% python3 -q
>>> import numpy as np
>>> import numpy.linalg as la
>>> np.set_printoptions(suppress=True, linewidth=200)
>>> M = np.load("data.npy")
>>> print(M)
[[ 15  -3   1   2  -1  -1  -1  -3]
 [  1  -1   0   1   3   0  -1  -3]
 [ -2  -1 -17   3  -1   2   3   3]
 [ -2  -1  -2 -40   3   3  -3  -1]
 [  0   0   0  -2 -22  -3   0  -1]
 [  2   0  -1  -1  -2 -44   1   0]
 [ -3   1   1   2  -1   3  15  -1]
 [  2  -3  -1  -3  -1  -1  -3 -22]]
>>> r0 = np.array([6, 0, 1, 7, 1, 9, 9, 2])
>>> M2 = M + np.outer(r0, np.eye(8)[5])
>>> print(round(la.det(M2) / la.det(M), 1), round(1 + la.solve(M, r0)[5], 1))
0.8 0.8
>>> print(M2)
[[ 15.  -3.   1.   2.  -1.   5.  -1.  -3.]
 [  1.  -1.   0.   1.   3.   0.  -1.  -3.]
 [ -2.  -1. -17.   3.  -1.   3.   3.   3.]
 [ -2.  -1.  -2. -40.   3.  10.  -3.  -1.]
 [  0.   0.   0.  -2. -22.  -2.   0.  -1.]
 [  2.   0.  -1.  -1.  -2. -35.   1.   0.]
 [ -3.   1.   1.   2.  -1.  12.  15.  -1.]
 [  2.  -3.  -1.  -3.  -1.   1.  -3. -22.]]
>>> print(la.matrix_rank(la.inv(M2) - la.inv(M), tol=1e-8))
1
>>> rng = np.random.default_rng(54689)
>>> feats = np.triu(rng.random((9, 9)) < 0.3, 1).astype(int)
>>> feats = feats + feats.T
>>> print(feats)
[[0 1 1 0 0 0 0 1 0]
 [1 0 0 1 1 0 0 0 1]
 [1 0 0 0 0 0 0 1 0]
 [0 1 0 0 1 0 0 0 0]
 [0 1 0 1 0 1 0 0 0]
 [0 0 0 0 1 0 1 0 1]
 [0 0 0 0 0 1 0 1 0]
 [1 0 1 0 0 0 1 0 0]
 [0 1 0 0 0 1 0 0 0]]
>>> evals, vecs = la.eigh(feats)
>>> vec = np.array([3, -4, -5, -2, 1, 5, 0, 5, -2])
>>> print(np.round(vecs * np.abs(evals) @ vecs.T, 1) + 0)
[[ 1.6 -0.1  0.3  0.3  0.2  0.   0.3  0.3  0.2]
 [-0.1  1.8  0.4  0.3  0.3  0.6 -0.1  0.2 -0.1]
 [ 0.3  0.4  1.2  0.  -0.1 -0.1  0.4  0.3  0. ]
 [ 0.3  0.3  0.   1.2  0.2  0.3 -0.1 -0.1  0.4]
 [ 0.2  0.3 -0.1  0.2  1.5 -0.1  0.3  0.   0.7]
 [ 0.   0.6 -0.1  0.3 -0.1  1.6  0.1  0.3  0. ]
 [ 0.3 -0.1  0.4 -0.1  0.3  0.1  1.2 -0.1  0.3]
 [ 0.3  0.2  0.3 -0.1  0.   0.3 -0.1  1.6  0. ]
 [ 0.2 -0.1  0.   0.4  0.7  0.   0.3  0.   1.1]]
>>> print(np.round(la.eigvalsh(feats[1:, 1:]), 1))
[-2.2 -1.4 -1.2 -0.4  0.2  0.8  1.6  2.6]
>>> print(np.abs(feats).sum(axis=1).max(), np.round(np.abs(evals).max(), 1))
4 2.8
>>> print(np.round(vec @ feats @ vec / (vec @ vec), 1), round(evals[0], 1), round(evals[-1], 1))
-0.6 -2.4 2.8
>>> print(vec @ feats @ vec)
-64
>>> vec = np.array([4, 4, 1, 3, 3, 1, 0, 3, 2])
>>> target = feats @ vec
>>> beta, lr = np.zeros(9), 1 / la.norm(feats, 2) ** 2
>>> for i in range(4):
...     beta -= lr * feats.T @ (feats @ beta - target)
...     if i % 1 == 0: print(i, round(la.norm(feats @ beta - target), 1))
... 
0 2.9
1 2.2
2 1.7
3 1.4
>>> print(beta.round(1))
[3.5 3.6 1.5 2.8 3.1 1.7 0.5 2.8 2.1]
>>> z = rng.permutation(9)
>>> print(z)
[1 6 5 8 0 7 3 2 4]
>>> M2 = feats[z][:, z]
>>> print(np.round(np.sort(np.abs(la.eigvals(M2))), 1))
[0.4 0.4 0.8 1.2 1.3 1.5 2.  2.4 2.8]
>>> print(np.trace(M2))
0
>>> W0 = np.array([[2, 0, 0, 0, 0, 0],
...     [0, 1, 0, 0, 0, 0],
...     [2, 2, 0, 0, 0, 0],
...     [0, 0, 2, 0, 0, 0],
...     [0, 0, 0, 1, 0, 0],
...     [0, 0, 2, 2, 0, 0],
...     [0, 0, 0, 0, 2, 0],
...     [0, 0, 0, 0, 0, 1],
...     [0, 0, 0, 0, 2, 2]])
>>> vec = np.array([2, 1, -2, -1, 1, 2])
>>> target = W0 @ vec
>>> beta, lr = np.zeros(6), 1 / la.norm(W0, 2) ** 2
>>> for i in range(200):
...     beta -= lr * W0.T @ (W0 @ beta - target)
...     if i % 50 == 0: print(i, round(la.norm(W0 @ beta - target), 1))
... 
0 1.4
50 0.0
100 0.0
150 0.0
>>> print(round(float(la.cond(W0)), 1))
2.2
>>> print(beta.round(1))
[ 2.  1. -2. -1.  1.  2.]
>>> proj = W0 @ la.solve(W0.T @ W0, W0.T)
>>> print(round(np.trace(proj), 1))
6.0
>>> print(np.round(la.eigvalsh(proj), 1) + 0)
[0. 0. 0. 1. 1. 1. 1. 1. 1.]
>>> print(np.round(proj @ W0[:, 3], 1) + 0)
[0. 0. 0. 0. 1. 2. 0. 0. 0.]
>>> print(la.matrix_rank(np.eye(9) - proj))
3
>>> O, _ = la.qr(np.array([[-0.4, -1.1, 0.5, 0.0, 0.4, -0.2],
...     [0.9, 1.6, -1.0, -0.9, 0.4, -0.4],
...     [0.5, -1.8, -0.5, 0.4, 0.4, 0.6],
...     [0.2, 0.3, -0.3, -0.1, -0.7, 0.6],
...     [-0.4, -0.2, -0.8, -0.2, -0.9, 0.5],
...     [-0.2, 0.5, -0.3, 0.1, 0.0, 1.3]]))
>>> data = 4 * O
>>> print(data.round(1))
[[-1.3  1.3  0.5  2.8  0.9 -1.9]
 [ 3.  -1.5 -0.9  1.8  1.  -0.2]
 [ 1.7  3.3 -1.1 -0.8  0.5 -0.2]
 [ 0.7 -0.2 -0.5 -0.3 -2.9 -2.6]
 [-1.3 -0.1 -3.5  0.9 -0.7  1. ]
 [-0.7 -1.  -1.2 -1.9  2.2 -2.1]]
>>> M2 = data + rng.integers(-2, 3, (6, 2)) @ rng.integers(-2, 3, (2, 6))
>>> print(M2.round(1))
[[-0.3 -0.7  4.5  1.8  1.9 -2.9]
 [ 4.  -2.5  0.1  0.8  1.  -0.2]
 [ 3.7  3.3 -5.1 -2.8 -1.5  1.8]
 [ 3.7 -2.2 -0.5 -3.3 -3.9 -1.6]
 [-4.3  0.9 -0.5  3.9  1.3 -1. ]
 [-2.7  1.  -3.2  0.1  2.2 -2.1]]
>>> print(np.round(la.svd(M2 - data, compute_uv=False), 1) + 0)
[9.2 7.2 0.  0.  0.  0. ]
>>> O, vecs = la.qr(data[:, :5])[0], la.qr(data[:, 5:])[0]
>>> s = la.svd(O.T @ vecs, compute_uv=False)
>>> print(s.round(1) + 0)
[0.]
>>> X = np.load("a.npy")
>>> print(X.round(1) + 0)
[[ 0.  -0.1  0.1  0.  -0.1  0.1 -0.2 -0.4 -0.1]
 [ 1.3  2.2  0.1  0.1  1.  -0.1  3.6  3.4  0.1]
 [ 1.8  3.7  0.1 -0.1  1.8 -0.1  5.6  5.8  0.1]
 [ 0.7  1.6  0.1  0.   0.7  0.1  2.4  2.4 -0.1]
 [ 0.2  0.2  0.   0.   0.  -0.1  0.5  0.4 -0.2]
 [-1.  -1.8  0.   0.1 -0.8  0.  -2.7 -2.5  0.1]
 [ 0.6  1.2 -0.1 -0.1  0.7 -0.1  1.9  1.8 -0.1]
 [ 1.   2.   0.1  0.2  0.9  0.1  3.   3.2  0.1]
 [ 0.5  0.9 -0.1  0.1  0.4  0.   1.3  1.3  0. ]
 [-1.2 -2.2  0.1  0.1 -1.2  0.  -3.1 -3.2  0.1]
 [ 0.9  2.   0.1 -0.1  0.9  0.   2.9  2.8 -0.1]
 [-1.2 -2.4  0.3 -0.1 -1.2  0.  -3.6 -3.6 -0.1]
 [-1.6 -3.3  0.2 -0.1 -1.6  0.1 -4.7 -4.7  0. ]
 [ 0.6  1.4  0.3  0.   0.8  0.1  2.2  2.2  0. ]
 [ 0.3  0.9  0.   0.   0.2  0.1  1.3  1.4 -0.1]
 [ 1.2  2.6  0.   0.1  1.1  0.   3.8  3.7  0.2]
 [ 0.1  0.3 -0.1  0.   0.2  0.   0.1  0.3  0. ]
 [ 0.3  1.  -0.1  0.1  0.6  0.   1.5  1.5 -0.1]
 [-0.5 -1.  -0.2  0.  -0.5 -0.1 -1.3 -1.6 -0.1]
 [ 1.8  3.4  0.   0.1  2.   0.   5.1  5.3  0.1]
 [-0.5 -0.7  0.1  0.  -0.3  0.  -1.  -1.  -0.2]
 [ 1.6  3.  -0.1  0.1  1.8  0.1  4.6  4.7  0.1]]
>>> M2 = feats + rng.integers(-2, 3, (9, 7)) @ rng.integers(-2, 3, (7, 9))
>>> print(M2)
[[  5   1  -4   3  -5   0  -8   0  -2]
 [  1  -3  -1  -5  -7  -4  -2  -1  -3]
 [  7   4   4   6   6   4   4  -1   8]
 [-12   1   8  -4  -3 -11   4   1 -10]
 [ -3   6   6   6   0   3   2   2  -2]
 [ -8  -2   2  -8   1  -1   5   5  -5]
 [  4   5  12  -2   6  -5  10   1   2]
 [  6   0  -3   7   1   1  -3  -5   6]
 [  1   2   5  -8  -2  -2   5   2  -2]]
>>> print(M2 - feats)
[[  5   0  -5   3  -5   0  -8  -1  -2]
 [  0  -3  -1  -6  -8  -4  -2  -1  -4]
 [  6   4   4   6   6   4   4  -2   8]
 [-12   0   8  -4  -4 -11   4   1 -10]
 [ -3   5   6   5   0   2   2   2  -2]
 [ -8  -2   2  -8   0  -1   4   5  -6]
 [  4   5  12  -2   6  -6  10   0   2]
 [  5   0  -4   7   1   1  -4  -5   6]
 [  1   1   5  -8  -2  -3   5   2  -2]]
>>> print(np.round(la.svd(M2 - feats, compute_uv=False), 1) + 0)
[32.  25.  12.7 11.8  7.4  3.8  0.8  0.   0. ]
>>> dist = la.norm(X[:, None] - X[None], axis=-1)
>>> print(dist.shape)
(22, 22)
>>> print(la.matrix_rank(dist ** 2))
11
>>> print((dist + 1e9 * np.eye(22)).round(6).argmin(axis=1))
[16 15 19 13 16  9 17 10 14 11  7  9 11  3  8  1  4  8 20  2 18 19]
>>> print(np.unravel_index(dist.round(6).argmax(), dist.shape))
(np.int64(2), np.int64(12))
>>> print(np.flatnonzero(dist[1] < dist.mean() / 2))
[ 1  3  7 10 13 15 21]
>>> C2 = np.cov(X, rowvar=False)
>>> print(C2.round(1) + 0)
[[ 1.   1.9  0.   0.   1.   0.   2.8  2.9  0. ]
 [ 1.9  3.7 -0.1  0.   1.9  0.   5.6  5.6  0.1]
 [ 0.  -0.1  0.   0.   0.   0.  -0.1 -0.1  0. ]
 [ 0.   0.   0.   0.   0.   0.   0.1  0.1  0. ]
 [ 1.   1.9  0.   0.   1.   0.   2.9  2.9  0. ]
 [ 0.   0.   0.   0.   0.   0.   0.   0.   0. ]
 [ 2.8  5.6 -0.1  0.1  2.9  0.   8.3  8.4  0.1]
 [ 2.9  5.6 -0.1  0.1  2.9  0.   8.4  8.5  0.1]
 [ 0.   0.1  0.   0.   0.   0.   0.1  0.1  0. ]]
>>> print(np.round(la.eigvalsh(C2)[::-1], 1) + 0)
[22.5  0.   0.   0.   0.   0.   0.   0.   0. ]
>>> print(np.round(np.corrcoef(X.T), 1) + 0)
[[ 1.   1.  -0.2  0.3  1.   0.   1.   1.   0.4]
 [ 1.   1.  -0.2  0.2  1.   0.   1.   1.   0.3]
 [-0.2 -0.2  1.  -0.2 -0.2  0.5 -0.2 -0.2  0. ]
 [ 0.3  0.2 -0.2  1.   0.2  0.   0.3  0.3  0.5]
 [ 1.   1.  -0.2  0.2  1.  -0.1  1.   1.   0.3]
 [ 0.   0.   0.5  0.  -0.1  1.  -0.1  0.   0.1]
 [ 1.   1.  -0.2  0.3  1.  -0.1  1.   1.   0.3]
 [ 1.   1.  -0.2  0.3  1.   0.   1.   1.   0.4]
 [ 0.4  0.3  0.   0.5  0.3  0.1  0.3  0.4  1. ]]
